$ python -q
>>> import numpy as np
>>> np.set_printoptions(suppress=True, linewidth=160)
>>> A = np.load("data.npy")
>>> A
array([[ 0.87, -0.78,  0.34,  0.92, -0.2 , -4.63,  1.08],
       [-2.71,  0.69, -0.27,  1.42,  0.05,  1.33,  3.65],
       [ 1.85, -1.86, -0.09, -3.65,  1.76,  0.53, -1.19],
       [-0.46, -0.95,  1.68,  3.83, -0.95,  2.18,  0.83],
       [-2.  , -1.18, -1.68, -0.18,  2.34,  3.23,  0.93],
       [-2.18,  4.04, -0.88,  0.22, -1.55,  0.51, -0.63],
       [-2.95,  1.21,  2.09, -2.26,  1.59,  1.61,  0.51],
       [-1.24,  1.07,  2.75,  1.84,  1.62, -1.81,  2.34],
       [-0.28, -2.88,  2.22,  3.36, -0.19,  0.59, -0.22],
       [-1.36,  1.19, -1.69,  2.98, -0.33, -2.41,  2.02],
       [ 1.76, -1.14, -0.22,  1.17, -1.6 , -0.49, -4.05],
       [ 2.41,  3.38,  1.06, -0.28,  1.88, -1.17, -1.29],
       [-0.74,  2.33, -2.54,  1.5 ,  2.16,  2.36,  0.23],
       [ 0.9 ,  1.2 , -0.15, -1.44, -2.77, -0.58, -3.56],
       [-0.76, -2.44,  1.79, -2.41, -1.02,  0.27, -2.89],
       [-2.09, -1.34, -1.01,  0.49, -2.95, -0.04,  2.98],
       [-2.44,  0.43,  3.23, -0.35,  1.48,  0.26,  2.47],
       [ 2.07,  2.37, -2.61, -2.33, -0.54, -1.57,  0.28],
       [ 2.14,  1.  , -0.09,  3.01,  2.32, -0.09, -2.23],
       [-2.62,  0.75,  1.11, -2.95,  2.37,  0.79, -1.19]])
>>> d = np.linalg.norm(A[:, None] - A[None], axis=-1)
>>> d[:5, :5].round(2)
array([[0.  , 7.6 , 7.67, 7.69, 9.05],
       [7.6 , 0.  , 8.95, 5.2 , 4.98],
       [7.67, 8.95, 0.  , 8.91, 6.48],
       [7.69, 5.2 , 8.91, 0.  , 6.46],
       [9.05, 4.98, 6.48, 6.46, 0.  ]])
>>> d[4].round(6).argsort(kind="stable")[:4]
array([ 4, 12,  1,  6])
>>> np.linalg.matrix_rank(d ** 2)
np.int64(9)
>>> np.flatnonzero(d[4] < d.mean() / 2)
array([4])
>>> Y = np.c_[A[:, :5] @ np.array([[1, -5, 2, -1, 4],
...     [2, 3, 2, 0, -3],
...     [1, 2, -5, 1, 0],
...     [2, -4, 1, 2, -5],
...     [-4, 5, 2, -5, 1]]), np.array([1, 2, 0, 2, 0, 2, 1, 0, 0, 2, 0, 0, 1, 1, 2, 2, 0, 2, 0, 2])]
>>> Y.round(2)
array([[  2.29, -10.69,  -1.  ,   2.31,   1.02,   1.  ],
       [  1.04,   9.65,  -1.17,   5.03, -19.96,   2.  ],
       [-16.3 ,   8.39,   0.3 , -18.04,  32.99,   0.  ],
       [ 10.78, -17.26,  -9.29,  14.55, -19.09,   2.  ],
       [-15.76,  15.52,   6.54, -11.74,  -1.22,   0.  ],
       [ 11.66,  12.63,   5.24,   9.49, -23.49,   2.  ],
       [ -9.32,  39.55, -13.01,  -7.43,  -2.54,   1.  ],
       [  0.85,  15.65,  -9.01,  -0.43, -15.75,   0.  ],
       [  3.66, -17.19, -14.44,  10.17,  -9.47,   0.  ],
       [  6.61,  -6.58,  10.43,   7.28, -24.24,   2.  ],
       [  8.  , -25.34,   0.31,   8.36,   3.01,   0.  ],
       [  2.15,  10.73,   9.76, -11.31,   2.78,   0.  ],
       [ -4.26,  10.41,  21.7 ,  -9.6 , -15.29,   1.  ],
       [ 11.35,  -9.29,  -2.03,   9.92,   4.43,   1.  ],
       [ -4.59,   4.6 , -19.8 ,   2.83,  15.31,   2.  ],
       [  7.  , -12.3 ,  -7.22,  16.81,  -9.74,   2.  ],
       [ -4.97,  28.75, -17.56,  -2.43,  -7.82,   0.  ],
       [  1.7 ,  -1.84,  18.52,  -6.64,  12.28,   2.  ],
       [  0.79,  -8.32,  14.38,  -7.81,  -7.17,   0.  ],
       [-15.39,  41.22,  -7.5 , -14.02,   4.39,   2.  ]])
>>> print(np.linalg.matrix_rank(Y))
6
>>> print(np.linalg.matrix_rank(np.c_[A, Y]))
8
>>> print(np.round(np.linalg.lstsq(A, Y[:, 0])[0], 2) + 0)
[ 1.  2.  1.  2. -4.  0.  0.]
>>> np.round(np.linalg.norm(Y - A @ np.linalg.lstsq(A, Y)[0], axis=0), 2) + 0
array([0.  , 0.  , 0.  , 0.  , 0.  , 4.74])
